In [1]: import numpy as np

In [2]: from numpy import linalg as LA

In [3]: np.set_printoptions(suppress=True, linewidth=160)

In [4]: O, _ = LA.qr(np.array([[-2.1], [-1.1], [0.9], [1.0]]))

In [5]: mat = O @ O.T

In [6]: print(mat.round(2))
[[ 0.59  0.31 -0.25 -0.28]
 [ 0.31  0.16 -0.13 -0.15]
 [-0.25 -0.13  0.11  0.12]
 [-0.28 -0.15  0.12  0.13]]

In [7]: W = np.array([[-2, 0, 1, 2, 0, 0],
   ...:     [1, 0, 0, -1, 2, 2],
   ...:     [-2, 0, -1, -2, 0, 2],
   ...:     [-1, 0, -1, 0, 2, 1]])

In [8]: c = np.array([4, -4, 0, 0, 4, -3])

In [9]: H = np.maximum(mat @ W + c, 0)

In [10]: print(LA.matrix_rank(H))
3

In [11]: print((H > 0).mean(axis=0))
[1.  0.  0.5 0.5 1.  0. ]

In [12]: print((H > 0).astype(int))
[[1 0 1 1 1 0]
 [1 0 1 1 1 0]
 [1 0 0 0 1 0]
 [1 0 0 0 1 0]]

In [13]: basis = np.array([[0, -3, -3],
    ...:     [3, 0, 1],
    ...:     [0, -3, -1],
    ...:     [2, -2, 3],
    ...:     [-1, 2, -3],
    ...:     [-3, 3, -1]])

In [14]: print((H @ basis).round(6).argmax(axis=1))
[0 0 0 0]

In [15]: print(np.round(H @ basis, 2))
[[ -1.29  -9.79 -20.89]
 [ -2.58  -7.03 -22.37]
 [ -3.98  -4.16 -24.04]
 [ -3.97  -4.17 -24.04]]

In [16]: print(np.unique(mat.round(6), axis=0).shape)
(4, 4)

In [17]: print(round(np.trace(LA.pinv(mat) @ mat), 2))
1.0

In [18]: print(np.abs(np.diag(LA.qr(mat)[1])) > 1e-9)
[ True False False False]

In [19]: U, sig, Vh = LA.svd(mat)

In [20]: vecs = Vh[:(sig > 1e-8).sum()]

In [21]: rng = np.random.default_rng(54574)

In [22]: x0 = mat[2] + 2 * mat[3] + rng.integers(2) * np.eye(4)[0]

In [23]: print(x0.round(2))
[ 0.18 -0.43  0.35  0.39]

In [24]: print(np.round(np.diag(vecs.T @ vecs), 2))
[0.59 0.16 0.11 0.13]

In [25]: print(LA.matrix_rank(np.vstack([mat, x0])))
2

In [26]: print(np.round(vecs.T @ vecs, 2))
[[ 0.59  0.31 -0.25 -0.28]
 [ 0.31  0.16 -0.13 -0.15]
 [-0.25 -0.13  0.11  0.12]
 [-0.28 -0.15  0.12  0.13]]

In [27]: B = np.array([[-4, -2]])

In [28]: E = np.block([[np.zeros((1, 1)), B], [B.T, np.zeros((2, 2))]])

In [29]: print(E)
[[ 0. -4. -2.]
 [-4.  0.  0.]
 [-2.  0.  0.]]

In [30]: print(round(float(LA.norm(E, 2) / LA.norm(E)), 2))
0.71

In [31]: print([round(float(x), 2) for x in LA.svd(E, compute_uv=False)[:3]])
[4.47, 4.47, 0.0]

In [32]: print(LA.matrix_rank(E, rtol=0.1))
2

In [33]: print(np.argsort(-LA.norm(E, axis=0).round(6), kind="stable")[:3])
[0 1 2]

In [34]: z = rng.permutation(3)

In [35]: print(z)
[2 1 0]

In [36]: B = E[z][:, z]

In [37]: print(B)
[[ 0.  0. -2.]
 [ 0.  0. -4.]
 [-2. -4.  0.]]

In [38]: print(np.trace(B))
0.0

In [39]: print(np.round(LA.det(B), 2), round(LA.det(E[z]), 2))
0.0 0.0

In [40]: print(np.allclose(B, E))
False
